$ ipython --no-banner

In [1]: import numpy as np

In [2]: from numpy import linalg as LA

In [3]: np.set_printoptions(suppress=True, linewidth=100)

In [4]: M2 = np.array([[1, 1], [1, -1]])

In [5]: rng = np.random.default_rng(9614)

In [6]: mat = np.kron(M2, np.kron(M2, M2))[rng.permutation(8)][:11]

In [7]: mat
Out[7]: 
array([[ 1, -1,  1, -1, -1,  1, -1,  1],
       [ 1, -1, -1,  1,  1, -1, -1,  1],
       [ 1,  1, -1, -1, -1, -1,  1,  1],
       [ 1,  1, -1, -1,  1,  1, -1, -1],
       [ 1,  1,  1,  1,  1,  1,  1,  1],
       [ 1, -1,  1, -1,  1, -1,  1, -1],
       [ 1, -1, -1,  1, -1,  1,  1, -1],
       [ 1,  1,  1,  1, -1, -1, -1, -1]])

In [8]: r0 = np.array([0, 2, 1, 4, 1, 2, 2, -5])

In [9]: M2 = mat + np.outer(r0, np.eye(8)[3])

In [10]: LA.matrix_rank(LA.inv(M2) - LA.inv(mat), tol=1e-8)
Out[10]: np.int64(1)

In [11]: LA.matrix_rank(M2 - mat)
Out[11]: np.int64(1)

In [12]: print(np.round(LA.norm(mat, axis=0), 3))
[2.828 2.828 2.828 2.828 2.828 2.828 2.828 2.828]

In [13]: mat.T @ mat
Out[13]: 
array([[8, 0, 0, 0, 0, 0, 0, 0],
       [0, 8, 0, 0, 0, 0, 0, 0],
       [0, 0, 8, 0, 0, 0, 0, 0],
       [0, 0, 0, 8, 0, 0, 0, 0],
       [0, 0, 0, 0, 8, 0, 0, 0],
       [0, 0, 0, 0, 0, 8, 0, 0],
       [0, 0, 0, 0, 0, 0, 8, 0],
       [0, 0, 0, 0, 0, 0, 0, 8]])

In [14]: mat @ mat.T
Out[14]: 
array([[8, 0, 0, 0, 0, 0, 0, 0],
       [0, 8, 0, 0, 0, 0, 0, 0],
       [0, 0, 8, 0, 0, 0, 0, 0],
       [0, 0, 0, 8, 0, 0, 0, 0],
       [0, 0, 0, 0, 8, 0, 0, 0],
       [0, 0, 0, 0, 0, 8, 0, 0],
       [0, 0, 0, 0, 0, 0, 8, 0],
       [0, 0, 0, 0, 0, 0, 0, 8]])

In [15]: labels = rng.permutation(8)

In [16]: M2 = mat[:, labels] * rng.choice([-1, 1], 8)

In [17]: M2
Out[17]: 
array([[-1, -1,  1, -1, -1, -1, -1,  1],
       [-1, -1, -1, -1,  1,  1, -1, -1],
       [-1, -1,  1,  1,  1, -1,  1, -1],
       [-1,  1, -1,  1,  1, -1, -1,  1],
       [-1, -1, -1,  1, -1,  1,  1,  1],
       [-1,  1, -1, -1, -1, -1,  1, -1],
       [-1,  1,  1, -1,  1,  1,  1,  1],
       [-1,  1,  1,  1, -1,  1, -1, -1]])

In [18]: left, _, Vt = LA.svd(mat.T @ M2)

In [19]: left @ Vt
Out[19]: 
array([[-1.,  0.,  0.,  0.,  0.,  0.,  0.,  0.],
       [ 0.,  0.,  0.,  1.,  0.,  0.,  0.,  0.],
       [ 0.,  0.,  0.,  0., -1.,  0.,  0.,  0.],
       [ 0.,  0.,  0.,  0.,  0.,  1.,  0.,  0.],
       [ 0.,  0., -1.,  0.,  0.,  0.,  0.,  0.],
       [ 0.,  0.,  0.,  0.,  0.,  0.,  0.,  1.],
       [ 0.,  0.,  0.,  0.,  0.,  0.,  1.,  0.],
       [ 0., -1.,  0.,  0.,  0.,  0.,  0.,  0.]])

In [20]: mat[8]
IndexError: index 8 is out of bounds for axis 0 with size 8


In [21]: print(LA.matrix_rank(mat))
8

In [22]: np.zeros(8, 8)
TypeError: Cannot interpret '8' as a data type


In [23]: LA.rank(mat)
AttributeError: module 'numpy.linalg' has no attribute 'rank'


In [24]: mat[:, 8]
IndexError: index 8 is out of bounds for axis 1 with size 8


In [25]: np.unravel_index(np.abs(mat).argmax(), mat.shape)
Out[25]: (np.int64(0), np.int64(0))

In [26]: np.count_nonzero(mat)
Out[26]: np.int64(64)

In [27]: mat.sum(axis=0)
Out[27]: array([8, 0, 0, 0, 0, 0, 0, 0])

In [28]: print(mat.shape)
(8, 8)

In [29]: mat.mean(axis=0)
Out[29]: array([1., 0., 0., 0., 0., 0., 0., 0.])

In [30]: mat - mat[0]
Out[30]: 
array([[ 0,  0,  0,  0,  0,  0,  0,  0],
       [ 0,  0, -2,  2,  2, -2,  0,  0],
       [ 0,  2, -2,  0,  0, -2,  2,  0],
       [ 0,  2, -2,  0,  2,  0,  0, -2],
       [ 0,  2,  0,  2,  2,  0,  2,  0],
       [ 0,  0,  0,  0,  2, -2,  2, -2],
       [ 0,  0, -2,  2,  0,  0,  2, -2],
       [ 0,  2,  0,  2,  0, -2,  0, -2]])
